$ ipython --no-banner

In [1]: import numpy as np

In [2]: import numpy.linalg as la

In [3]: np.set_printoptions(precision=2, suppress=True, linewidth=100)

In [4]: E = np.load("sample9.npy")

In [5]: E
Out[5]: 
array([[1.  , 0.9 , 0.81, 0.73, 0.66, 0.59, 0.53, 0.48, 0.43, 0.39, 0.35, 0.31, 0.28, 0.25],
       [0.9 , 1.  , 0.9 , 0.81, 0.73, 0.66, 0.59, 0.53, 0.48, 0.43, 0.39, 0.35, 0.31, 0.28],
       [0.81, 0.9 , 1.  , 0.9 , 0.81, 0.73, 0.66, 0.59, 0.53, 0.48, 0.43, 0.39, 0.35, 0.31],
       [0.73, 0.81, 0.9 , 1.  , 0.9 , 0.81, 0.73, 0.66, 0.59, 0.53, 0.48, 0.43, 0.39, 0.35],
       [0.66, 0.73, 0.81, 0.9 , 1.  , 0.9 , 0.81, 0.73, 0.66, 0.59, 0.53, 0.48, 0.43, 0.39],
       [0.59, 0.66, 0.73, 0.81, 0.9 , 1.  , 0.9 , 0.81, 0.73, 0.66, 0.59, 0.53, 0.48, 0.43],
       [0.53, 0.59, 0.66, 0.73, 0.81, 0.9 , 1.  , 0.9 , 0.81, 0.73, 0.66, 0.59, 0.53, 0.48],
       [0.48, 0.53, 0.59, 0.66, 0.73, 0.81, 0.9 , 1.  , 0.9 , 0.81, 0.73, 0.66, 0.59, 0.53],
       [0.43, 0.48, 0.53, 0.59, 0.66, 0.73, 0.81, 0.9 , 1.  , 0.9 , 0.81, 0.73, 0.66, 0.59],
       [0.39, 0.43, 0.48, 0.53, 0.59, 0.66, 0.73, 0.81, 0.9 , 1.  , 0.9 , 0.81, 0.73, 0.66],
       [0.35, 0.39, 0.43, 0.48, 0.53, 0.59, 0.66, 0.73, 0.81, 0.9 , 1.  , 0.9 , 0.81, 0.73],
       [0.31, 0.35, 0.39, 0.43, 0.48, 0.53, 0.59, 0.66, 0.73, 0.81, 0.9 , 1.  , 0.9 , 0.81],
       [0.28, 0.31, 0.35, 0.39, 0.43, 0.48, 0.53, 0.59, 0.66, 0.73, 0.81, 0.9 , 1.  , 0.9 ],
       [0.25, 0.28, 0.31, 0.35, 0.39, 0.43, 0.48, 0.53, 0.59, 0.66, 0.73, 0.81, 0.9 , 1.  ]])

In [6]: f = np.array([0, -1, -3])

In [7]: np.polyval(f, E[12])
Out[7]: 
array([-3.28, -3.31, -3.35, -3.39, -3.43, -3.48, -3.53, -3.59, -3.66, -3.73, -3.81, -3.9 , -4.  ,
       -3.9 ])

In [8]: np.convolve(E[12], f)
Out[8]: 
array([ 0.  , -0.28, -1.15, -1.28, -1.44, -1.6 , -1.77, -1.97, -2.18, -2.43, -2.71, -3.  , -3.33,
       -3.7 , -3.9 , -2.7 ])

In [9]: np.round(np.cross(E[12, :3], E[1, :3]), 2) + 0
Out[9]: array([-0.07,  0.06,  0.  ])

In [10]: Q, r_ = la.qr(E)

In [11]: Q.shape, r_.shape
Out[11]: ((14, 14), (14, 14))

In [12]: mat = np.loadtxt("out14.csv", delimiter=",")

In [13]: print(mat)
[[ 0. -1. -2.  2.  1. -2. -2.  2.  2.  2.  3.  2.  3. -1. -1.]
 [ 0.  0.  2.  0. -1. -2. -3.  0.  0.  1. -2. -1.  1. -1.  0.]
 [ 3.  2. -1.  2. -2.  1. -3.  3.  2.  1.  1. -3.  1.  1.  1.]
 [-2.  3.  2.  0.  1.  0.  3.  1.  1.  2. -1. -3.  3.  0.  0.]
 [-3.  1.  3. -1.  1.  0. -1.  0. -1.  0.  2.  2.  1.  0. -1.]
 [ 0.  1. -2. -1.  3. -2. -3.  1. -2.  0.  3. -1.  3.  3.  2.]
 [-1.  2.  3. -1.  3. -1.  3. -2.  2.  2.  1. -1.  3.  2.  2.]
 [ 3. -2. -2.  2. -1.  0. -1.  3. -1. -1.  0.  3. -1. -2.  2.]
 [ 0.  2.  1. -2.  1.  2. -1. -2. -2.  0. -3.  3.  2.  1.  2.]
 [ 1.  0. -3.  1. -1.  1.  2.  2. -1.  3. -1.  1. -2. -1.  0.]
 [ 2. -2.  2. -2. -3.  2.  2.  0. -2.  0.  3.  1. -3.  2.  0.]
 [ 1.  3. -2.  2. -3. -2.  3.  0. -1. -2.  1. -2.  1.  3.  2.]
 [ 1.  0.  3.  3.  3.  3.  3.  1. -3.  1.  0.  3.  3. -2.  2.]
 [-1. -1.  0.  3.  1. -2.  1.  2.  1. -1.  1. -1.  3.  3. -1.]
 [ 1. -1.  1.  1. -2.  1.  0. -2.  1.  2.  1. -1. -3.  1. -2.]]

In [14]: la.cond(mat) > 100
Out[14]: np.True_

In [15]: print([round(float(x), 2) for x in la.svd(mat, compute_uv=False)[:3]])
[13.14, 11.76, 10.56]
